$ python -q
>>> import numpy as np
>>> import numpy.linalg as la
>>> np.set_printoptions(precision=2, suppress=True, linewidth=160, sign=" ")
>>> B = np.array([[3, 3], [0, 1]])
>>> J = np.tile(B, (2, 2))
>>> print(J)
[[ 3  3  3  3]
 [ 0  1  0  1]
 [ 3  3  3  3]
 [ 0  1  0  1]]
>>> hat = np.triu(np.array([[-1, 1, 3, 3], [0, -2, 0, -2], [3, -1, 3, 1], [-2, 0, 1, 0]]), 1) + np.eye(4)
>>> B = hat @ J @ la.inv(hat)
>>> hat @ J - J @ hat
array([[ 9., 10.,  0.,  7.],
       [ 0., -2.,  0.,  0.],
       [ 0., -2., -9., -5.],
       [ 0.,  0.,  0.,  2.]])
>>> print(la.matrix_rank(B))
2
>>> round(float(la.det(B)), 2)
0.0
>>> Uu, sig, VT = la.svd(J)
>>> V = VT[:(sig > 1e-8).sum()]
>>> rng = np.random.default_rng(20)
>>> vec = J[1] + 3 * J[0] + rng.integers(2) * np.eye(4)[0]
>>> vec
array([ 10.,  10.,   9.,  10.])
>>> print(round(float(la.norm(vec - V.T @ V @ vec)), 2))
0.71
>>> print(np.diag(V.T @ V))
[ 0.5  0.5  0.5  0.5]
>>> np.allclose(V.T @ V @ vec, vec)
False
>>> z = rng.permutation(4)
>>> print(z)
[ 0  1  2  3]
>>> B = J[z][:, z]
>>> np.round(np.sort(np.abs(la.eigvals(B))), 2) + 0
array([ 0.,  0.,  2.,  6.])
>>> E = np.load("x.npy")
>>> E
array([[ 1.94,  5.21, -4.26, -4.15,  4.95,  2.8 ,  3.99,  4.09,  2.97, -2.93, -1.79],
       [ 2.13,  4.96, -3.87, -3.94,  4.9 ,  3.01,  3.99,  3.89,  2.89, -3.16, -2.1 ],
       [ 2.13,  4.93, -4.02, -3.95,  5.02,  3.07,  3.94,  3.96,  3.14, -3.03, -2.07],
       [ 2.02,  5.05, -4.01, -4.01,  5.07,  2.97,  4.  ,  4.21,  2.91, -2.96, -2.13],
       [ 1.88,  4.95, -3.93, -4.18,  4.99,  2.95,  3.96,  4.05,  3.1 , -3.08, -2.05],
       [ 1.96,  4.75, -3.91, -4.24,  4.92,  3.14,  3.92,  3.98,  3.03, -3.09, -2.05],
       [ 1.94,  4.95, -4.18, -3.97,  4.83,  2.84,  4.  ,  3.83,  2.94, -2.9 , -2.  ],
       [ 2.05,  4.89, -3.99, -4.1 ,  5.19,  3.02,  4.  ,  4.03,  2.94, -3.01, -2.2 ],
       [ 1.95,  4.97, -4.06, -3.92,  5.05,  2.97,  4.02,  3.86,  3.04, -2.8 , -1.7 ],
       [ 2.03,  5.12, -4.05, -3.74,  5.  ,  3.1 ,  3.99,  4.17,  3.17, -3.03, -1.98],
       [ 5.04, -0.94, -1.88,  1.91,  4.05, -4.09, -0.92,  5.13,  3.92,  2.97, -5.21],
       [ 4.9 , -1.02, -2.15,  2.13,  4.  , -4.  , -0.9 ,  4.99,  4.08,  3.14, -5.02],
       [ 4.98, -0.95, -1.95,  2.01,  4.1 , -4.12, -0.99,  4.93,  4.08,  2.94, -4.98],
       [ 5.1 , -1.  , -1.95,  2.01,  4.01, -4.  , -1.14,  4.97,  4.18,  2.98, -5.14],
       [ 5.05, -1.03, -1.97,  2.03,  4.04, -3.95, -0.96,  4.87,  4.01,  3.04, -4.9 ],
       [ 4.97, -1.02, -2.  ,  1.94,  4.16, -4.1 , -1.09,  4.94,  4.13,  2.98, -5.16],
       [ 5.03, -1.12, -2.01,  2.03,  4.09, -4.09, -1.14,  5.1 ,  3.91,  2.96, -4.74],
       [ 5.05, -1.08, -1.95,  1.96,  3.92, -3.95, -1.01,  5.02,  4.04,  2.97, -4.98],
       [ 5.01, -1.11, -2.03,  2.01,  3.9 , -4.06, -0.94,  5.03,  3.98,  2.98, -4.97],
       [ 5.12, -1.07, -2.1 ,  2.01,  3.87, -4.02, -1.08,  5.  ,  4.05,  3.04, -4.93],
       [-4.  ,  4.06,  1.07, -2.99, -0.97, -5.08,  4.08,  5.04, -2.91, -1.78, -5.12],
       [-4.07,  4.06,  0.96, -3.11, -1.04, -4.9 ,  4.02,  5.07, -3.06, -1.95, -4.86],
       [-3.94,  3.91,  0.83, -3.02, -0.82, -4.78,  3.93,  5.03, -3.07, -1.93, -5.  ],
       [-4.01,  3.94,  1.09, -2.85, -0.92, -4.89,  4.03,  4.82, -3.08, -1.81, -5.13],
       [-4.06,  4.1 ,  0.93, -3.07, -0.93, -5.03,  4.06,  5.18, -2.84, -2.01, -5.09],
       [-4.  ,  4.09,  0.92, -2.79, -1.1 , -5.06,  3.94,  4.86, -2.99, -2.23, -4.97],
       [-4.13,  3.96,  0.91, -3.09, -0.81, -4.92,  4.07,  4.89, -2.98, -2.05, -5.06],
       [-3.91,  4.  ,  1.1 , -2.91, -0.86, -4.95,  4.05,  5.17, -3.08, -1.85, -4.93],
       [-3.99,  4.13,  1.03, -2.94, -1.07, -5.08,  3.86,  4.84, -3.  , -2.08, -4.98],
       [-3.95,  4.06,  1.16, -3.11, -0.97, -4.98,  4.  ,  5.03, -3.11, -1.96, -4.93]])
>>> C2 = J.T @ J
>>> np.round(la.svd(J, compute_uv=False) ** 2, 2) + 0
array([ 74.06,   1.94,   0.  ,   0.  ])
>>> print((J @ J.T).shape)
(4, 4)
>>> C2
array([[ 18,  18,  18,  18],
       [ 18,  20,  18,  20],
       [ 18,  18,  18,  18],
       [ 18,  20,  18,  20]])
>>> print(np.round(la.eigvalsh(C2)[::-1], 2) + 0)
[ 74.06   1.94   0.     0.  ]
>>> np.trace(C2), (J ** 2).sum()
(np.int64(76), np.int64(76))
>>> la.matrix_rank(C2)
np.int64(2)
>>> print(np.diag(C2))
[ 18  20  18  20]
